$ python -q
>>> import numpy as np
>>> np.set_printoptions(suppress=True, linewidth=160)
>>> rd = lambda a: np.round(a, 1) + 0
>>> arr = np.load("block4.npy")
>>> arr
array([[ -4,  -3,  -4,   1,   5,   4,  -3,   1,  -1],
       [  5,  -7,   0,   0,  -7,   5,  -1,  -9,   0],
       [ -7,  -3,  -3,  -7,   7,  -1,  -2,  10,  -4],
       [  2,  -4,   1,  -5,  -7,   1,  -4,   1,  -3],
       [  0,  -8,  -2,  -5,  -1,   8,   0,  -2,  -4],
       [  2,  -4,   1,  -5,  -7,   1,  -4,   1,  -3],
       [ -5,  -4, -10,   9,  -6,   3,   1, -10,   2],
       [  3,  -9,  -3,  -2,  -5,   4,  -3,  -2,   1],
       [  2,  -5,   1,  -4,  -5,   5,  -1,  -4,  -4],
       [ -3,  -2,  -4,   9, -11,   0,   1,   3,   3],
       [  3,  -2,  -1,   4,  -2,   0,   0,  -5,   4],
       [  1,  -5,  -3,   0, -10,  -1,  -1,  -3,  -5],
       [ -3,  -3,  -4,  10,  -9,   4,   4,  -2,   2],
       [  1,  -5,  -3,   0, -10,  -1,  -1,  -3,  -5],
       [  3,  -1,   2,  10, -12,   3,   0,  -5,   8],
       [  1,  -2,  -2,   6,  -1,   1,  -4,  -6,   3],
       [ -3,  -6,   1,  -9,   0,   5,  -1,  -1,  -9],
       [  8,  -3,   4,   9,  -7,   1,   3,  -2,   8],
       [ -2,  -2,  -1,  -2,   1,  -4,  -3,   3,   0],
       [  0,   0,   0,   0,   0,   0,   0,   0,   0],
       [  2,  -5,   1,  -4,  -5,   5,  -1,  -4,  -4],
       [  8,  -3,   4,   9,  -7,   1,   3,  -2,   8],
       [ -2,  -3,  -3,  -1,   4,   3,   1,   2,   0],
       [ -6,  -1,  -4,  -1,   0,  -6,   0,   4,  -6],
       [ -1,  -5,  -5,   5,   3,   4,  -3,  -4,   3],
       [  3,  -2,  -1,   4,  -2,   0,   0,  -5,   4],
       [  3,  -1,   4,   7,  -4,   2,  -1,   2,   3]])
>>> x0 = np.array([2, -5, 5, 2, -1, 3, 5, 3, -3])
>>> target = arr @ x0
>>> rd(np.linalg.lstsq(arr, target)[0])
array([ 2., -5.,  5.,  2., -1.,  3.,  5.,  3., -3.])
>>> target
array([-13,  35,  -6,  21,  51,  21, -38,  25,  41,  18,  -6,  20,  38,  20,  23, -29,  45,  64, -22,   0,  41,  64,  10, -17, -19,  -6,  47])
>>> try:
...     np.linalg.solve(arr, target)
... except np.linalg.LinAlgError as e:
...     print("failed:", e)
... 
failed: Last 2 dimensions of the array must be square
>>> rng = np.random.default_rng(975028)
>>> target = target + 0.3 * rng.normal(size=27)
>>> rd(target)
array([-12.6,  35.7,  -5.7,  21.4,  51.3,  21.2, -37.8,  25.2,  40.9,  17.7,  -6.3,  19.7,  38. ,  20.6,  23. , -29. ,  45.5,  64. , -21.8,   0.5,  40.8,
        63.6,  10.1, -16.5, -18.9,  -5.9,  46.9])
>>> coef, *_ = np.linalg.lstsq(arr, target)
>>> coef.round()
array([ 2., -5.,  5.,  2., -1.,  3.,  5.,  3., -3.])
>>> rd(arr.T @ (target - arr @ coef))
array([0., 0., 0., 0., 0., 0., 0., 0., 0.])
>>> rd(coef)
array([ 1.9, -5.1,  5. ,  2. , -1. ,  3. ,  5. ,  3. , -3. ])
>>> cen = (arr - arr.mean(axis=0)) / arr.std(axis=0)
>>> np.argwhere(np.abs(cen) > 2)
array([[ 2,  4],
       [ 2,  7],
       [ 4,  1],
       [ 4,  5],
       [ 6,  2],
       [ 6,  7],
       [ 7,  1],
       [12,  6],
       [16,  8],
       [17,  0],
       [21,  0],
       [23,  5]])
>>> coef = np.linalg.lstsq(np.delete(cen, 6, axis=1), cen[:, 6])[0]
>>> rd(coef)
array([-0.1, -0.1,  0.2,  1.1,  0. ,  0.1,  0.2, -0.4])
>>> W2 = arr[[14, 11]].astype(float)
>>> for _ in range(5):
...     idx = np.linalg.norm(arr[:, None] - W2, axis=-1).argmin(axis=1)
...     W2 = np.array([arr[idx == j].mean(axis=0) for j in range(2)])
... 
>>> idx
array([1, 1, 1, 1, 1, 1, 0, 1, 1, 0, 0, 1, 0, 1, 0, 0, 1, 0, 1, 1, 1, 0, 1, 1, 1, 0, 0])
>>> rd(W2[1] - W2[0])
array([ -2.2,  -2.1,  -0.7, -10. ,   3.9,   0.4,  -2.3,   2.6,  -7.1])
>>> np.bincount(idx)
array([10, 17])
>>> C2 = np.cov(arr, rowvar=False)
>>> np.argwhere(np.triu(np.abs(np.corrcoef(arr.T)) > 0.8, 1))
array([[3, 8]])
>>> C2.shape
(9, 9)
>>> rd(np.corrcoef(arr.T))
array([[ 1. , -0.1,  0.7,  0.3, -0.5,  0.2,  0.1, -0.4,  0.5],
       [-0.1,  1. ,  0.1,  0.5,  0.1, -0.6,  0.2,  0.3,  0.4],
       [ 0.7,  0.1,  1. , -0.1, -0.2,  0.1,  0.1,  0.1,  0.2],
       [ 0.3,  0.5, -0.1,  1. , -0.4, -0.1,  0.5, -0.4,  0.8],
       [-0.5,  0.1, -0.2, -0.4,  1. ,  0. , -0.3,  0.4, -0.2],
       [ 0.2, -0.6,  0.1, -0.1,  0. ,  1. ,  0.1, -0.4,  0. ],
       [ 0.1,  0.2,  0.1,  0.5, -0.3,  0.1,  1. , -0.1,  0.4],
       [-0.4,  0.3,  0.1, -0.4,  0.4, -0.4, -0.1,  1. , -0.3],
       [ 0.5,  0.4,  0.2,  0.8, -0.2,  0. ,  0.4, -0.3,  1. ]])
>>> other = np.array([[-1, 0, -2, 2],
...     [1, 2, 1, 2],
...     [1, 1, 0, 1],
...     [0, -2, -1, 2],
...     [0, -1, 2, 1],
...     [2, -2, -2, 1],
...     [1, 2, -2, -1]])
>>> W2 = np.array([[5, 2, 5, 2, 1, 5, 3, 4, 0, 2, 4],
...     [0, 1, 0, 1, 1, 2, 0, 3, 2, 0, 4],
...     [0, 3, 0, 0, 0, 5, 2, 0, 5, 1, 4],
...     [1, 0, 2, 2, 2, 3, 3, 4, 0, 1, 1]])
>>> m1 = other @ W2
>>> m1
array([[ -3,  -8,  -1,   2,   3,  -9,  -1,   4, -10,  -2, -10],
       [  7,   7,   9,   8,   7,  20,  11,  18,   9,   5,  18],
       [  6,   3,   7,   5,   4,  10,   6,  11,   2,   3,   9],
       [  2,  -5,   4,   2,   2,  -3,   4,   2,  -9,   1, -10],
       [  1,   5,   2,   1,   1,  11,   7,   1,   8,   3,   5],
       [ 11,  -4,  12,   4,   2,  -1,   5,   6, -14,   3,  -7],
       [  4,  -2,   3,   2,   1,  -4,  -4,   6,  -6,  -1,   3]])
>>> Uu, sig, Vh = np.linalg.svd(m1)
>>> V = Vh[:(sig > 1e-8).sum()]
>>> x0 = m1[2] + -1 * m1[0] + rng.integers(2) * np.eye(11)[10]
>>> x0
array([ 9., 11.,  8.,  3.,  1., 19.,  7.,  7., 12.,  5., 20.])
>>> rd(np.diag(V.T @ V))
array([0.5, 0.2, 0.3, 0.1, 0.2, 0.4, 0.5, 0.6, 0.4, 0.1, 0.6])
>>> rd(np.linalg.norm(x0 - V.T @ V @ x0))
np.float64(0.6)
>>> rd(V.T @ V)
array([[ 0.5,  0.1,  0.4,  0. , -0.1,  0. ,  0. ,  0. , -0.2,  0.1,  0.1],
       [ 0.1,  0.2,  0.1, -0.1, -0.1,  0.2,  0. , -0.1,  0.2,  0. ,  0.2],
       [ 0.4,  0.1,  0.3,  0. ,  0. ,  0.1,  0.1,  0. , -0.2,  0.1,  0. ],
       [ 0. , -0.1,  0. ,  0.1,  0.1,  0. ,  0.1,  0.3, -0.1,  0. ,  0. ],
       [-0.1, -0.1,  0. ,  0.1,  0.2,  0. ,  0.1,  0.3,  0. ,  0. ,  0. ],
       [ 0. ,  0.2,  0.1,  0. ,  0. ,  0.4,  0.3,  0. ,  0.3,  0.1,  0.1],
       [ 0. ,  0. ,  0.1,  0.1,  0.1,  0.3,  0.5,  0. ,  0.1,  0.1, -0.3],
       [ 0. , -0.1,  0. ,  0.3,  0.3,  0. ,  0. ,  0.6, -0.1,  0. ,  0.2],
       [-0.2,  0.2, -0.2, -0.1,  0. ,  0.3,  0.1, -0.1,  0.4,  0. ,  0.2],
       [ 0.1,  0. ,  0.1,  0. ,  0. ,  0.1,  0.1,  0. ,  0. ,  0.1, -0.1],
       [ 0.1,  0.2,  0. ,  0. ,  0. ,  0.1, -0.3,  0.2,  0.2, -0.1,  0.6]])
>>> np.linalg.lstsq(m1[:-1].T, m1[-1])[2]
np.int32(4)
>>> rd(m1 @ np.linalg.pinv(m1) @ m1)
array([[ -3.,  -8.,  -1.,   2.,   3.,  -9.,  -1.,   4., -10.,  -2., -10.],
       [  7.,   7.,   9.,   8.,   7.,  20.,  11.,  18.,   9.,   5.,  18.],
       [  6.,   3.,   7.,   5.,   4.,  10.,   6.,  11.,   2.,   3.,   9.],
       [  2.,  -5.,   4.,   2.,   2.,  -3.,   4.,   2.,  -9.,   1., -10.],
       [  1.,   5.,   2.,   1.,   1.,  11.,   7.,   1.,   8.,   3.,   5.],
       [ 11.,  -4.,  12.,   4.,   2.,  -1.,   5.,   6., -14.,   3.,  -7.],
       [  4.,  -2.,   3.,   2.,   1.,  -4.,  -4.,   6.,  -6.,  -1.,   3.]])
>>> np.unique(m1.round(6), axis=0).shape
(7, 11)
>>> Uu, sig, Vh = np.linalg.svd(m1)
>>> rd(sig)
array([49.3, 32.8, 13. , 10.1,  0. ,  0. ,  0. ])
>>> other = Uu[:, :4] @ np.diag(sig[:4]) @ Vh[:4]
>>> rd(other)
array([[ -3.,  -8.,  -1.,   2.,   3.,  -9.,  -1.,   4., -10.,  -2., -10.],
       [  7.,   7.,   9.,   8.,   7.,  20.,  11.,  18.,   9.,   5.,  18.],
       [  6.,   3.,   7.,   5.,   4.,  10.,   6.,  11.,   2.,   3.,   9.],
       [  2.,  -5.,   4.,   2.,   2.,  -3.,   4.,   2.,  -9.,   1., -10.],
       [  1.,   5.,   2.,   1.,   1.,  11.,   7.,   1.,   8.,   3.,   5.],
       [ 11.,  -4.,  12.,   4.,   2.,  -1.,   5.,   6., -14.,   3.,  -7.],
       [  4.,  -2.,   3.,   2.,   1.,  -4.,  -4.,   6.,  -6.,  -1.,   3.]])
>>> np.linalg.matrix_rank(m1, rtol=0.05)
np.int64(4)
>>> rd(np.linalg.norm(m1 - other) / np.linalg.norm(m1))
np.float64(0.0)
>>> u = np.array([0, -2, 1])
>>> np.cross(arr[25, :3], arr[18, :3])
array([  0,   5, -10])
>>> np.polyval(u, arr[25])
array([-5,  5,  3, -7,  5,  1,  1, 11, -7])
>>> np.convolve(arr[25], u)
array([  0,  -6,   7,   0,  -9,   8,  -2,   0,  10, -13,   4])
>>> np.correlate(arr[25], arr[18], "full")
array([  0,   9, -15,  -9,  26, -22, -10,  10, -26,  33,   4, -25,  18,  -3,   6,   2,  -8])
>>> other = np.array([[-3, 0, 1],
...     [-3, -1, -3],
...     [3, 2, 1],
...     [0, -3, 2],
...     [-1, 1, 3],
...     [0, 1, -1],
...     [-3, 0, 1],
...     [-1, 0, -2],
...     [2, 2, -2],
...     [1, -2, 1],
...     [1, -3, 2]])
>>> np.einsum("ik,kj->ji", m1, other)
array([[ -6, -32, -23, -22, -11, -40,  -2],
       [  8, -32, -19,  16,   3,   4, -20],
       [ 31,  10,  17,  33, -16,  60,  25]])
>>> np.einsum("ik,kj->ij", m1, other)
array([[ -6,   8,  31],
       [-32, -32,  10],
       [-23, -19,  17],
       [-22,  16,  33],
       [-11,   3, -16],
       [-40,   4,  60],
       [ -2, -20,  25]])
>>> np.vstack([m1, other.T]).shape
(10, 11)
>>> np.einsum("ij->j", m1)
array([ 28,  -4,  36,  24,  20,  24,  28,  48, -20,  12,   8])
>>> other.T @ m1.T
array([[ -6, -32, -23, -22, -11, -40,  -2],
       [  8, -32, -19,  16,   3,   4, -20],
       [ 31,  10,  17,  33, -16,  60,  25]])
>>> other @ m1
Traceback (most recent call last):
  File "<python-input-61>", line 1, in <module>
    other @ m1
    ~~~~~~^~~~
ValueError: matmul: Input operand 1 has a mismatch in its core dimension 0, with gufunc signature (n?,k),(k,m?)->(n?,m?) (size 7 is different from 3)
>>> np.einsum("ij,ij->i", m1, m1)
array([ 389, 1567,  486,  264,  301,  617,  148])
>>> np.linalg.matrix_rank(np.vstack([m1, other.T]))
np.int64(7)
>>> m1 @ other
array([[ -6,   8,  31],
       [-32, -32,  10],
       [-23, -19,  17],
       [-22,  16,  33],
       [-11,   3, -16],
       [-40,   4,  60],
       [ -2, -20,  25]])
>>> J = np.loadtxt("arr.csv", delimiter=",")
>>> J
array([[-0.7, -2. ,  2. ,  3. ,  1. , -1. ,  0. , -3. ,  2. ,  1. ,  3. ],
       [ 1. ,  2.3, -3. ,  3. ,  3. ,  3. , -3. ,  0. , -3. , -2. ,  3. ],
       [-3. ,  2. ,  0.3,  3. , -1. ,  0. , -1. , -2. , -1. , -1. ,  3. ],
       [-1. ,  1. , -3. ,  3.3, -1. ,  0. ,  0. , -2. ,  3. ,  0. ,  2. ],
       [ 3. ,  2. ,  0. ,  1. ,  3.3,  2. , -1. , -1. ,  1. , -3. , -2. ],
       [ 3. , -2. ,  3. , -3. ,  2. ,  1.3,  3. , -3. , -2. ,  2. ,  0. ],
       [-2. ,  3. ,  2. , -2. , -3. ,  1. , -0.7, -3. , -1. , -3. ,  0. ],
       [ 2. , -2. ,  2. ,  0. , -3. ,  0. ,  3. , -2.7,  2. ,  3. , -2. ],
       [ 0. ,  1. ,  0. , -2. ,  0. , -3. , -3. , -2. ,  1.3,  3. ,  0. ],
       [ 0. , -2. ,  2. ,  3. ,  0. ,  1. ,  1. , -3. , -1. ,  3.3, -1. ],
       [-1. , -2. ,  2. ,  3. ,  1. , -1. ,  0. , -3. ,  2. ,  1. ,  3.3]])
>>> Uu, sig, Vh = np.linalg.svd(J)
>>> np.argmax(sig[:-1] / (sig[1:] + 1e-6)) + 1
np.int64(10)
>>> rd(sig)
array([12.6, 11.4,  8.7,  7.6,  6. ,  5.8,  4.6,  3.5,  1.5,  1. ,  0.1])
>>> other = Uu[:, :10] @ np.diag(sig[:10]) @ Vh[:10]
>>> np.linalg.matrix_rank(other)
np.int64(10)
>>> np.linalg.matrix_rank(J, rtol=0.05)
np.int64(10)
>>> rd(other)
array([[-0.7, -2. ,  2. ,  3. ,  1. , -1. ,  0. , -3. ,  2. ,  1. ,  3. ],
       [ 1. ,  2.3, -3. ,  3. ,  3. ,  3. , -3. ,  0. , -3. , -2. ,  3. ],
       [-3. ,  2. ,  0.3,  3. , -1. ,  0. , -1. , -2. , -1. , -1. ,  3. ],
       [-1. ,  1. , -3. ,  3.3, -1. ,  0. ,  0. , -2. ,  3. ,  0. ,  2. ],
       [ 3. ,  2. ,  0. ,  1. ,  3.3,  2. , -1. , -1. ,  1. , -3. , -2. ],
       [ 3. , -2. ,  3. , -3. ,  2. ,  1.3,  3. , -3. , -2. ,  2. ,  0. ],
       [-2. ,  3. ,  2. , -2. , -3. ,  1. , -0.7, -3. , -1. , -3. ,  0. ],
       [ 2. , -2. ,  2. ,  0. , -3. ,  0. ,  3. , -2.7,  2. ,  3. , -2. ],
       [ 0. ,  1. ,  0. , -2. ,  0. , -3. , -3. , -2. ,  1.3,  3. ,  0. ],
       [ 0. , -2. ,  2. ,  3. ,  0. ,  1. ,  1. , -3. , -1. ,  3.3, -1. ],
       [-1. , -2. ,  2. ,  3. ,  1. , -1. ,  0. , -3. ,  2. ,  1. ,  3.3]])
>>> rd(np.linalg.norm(J - other, 2)), rd(sig[10])
(np.float64(0.1), np.float64(0.1))
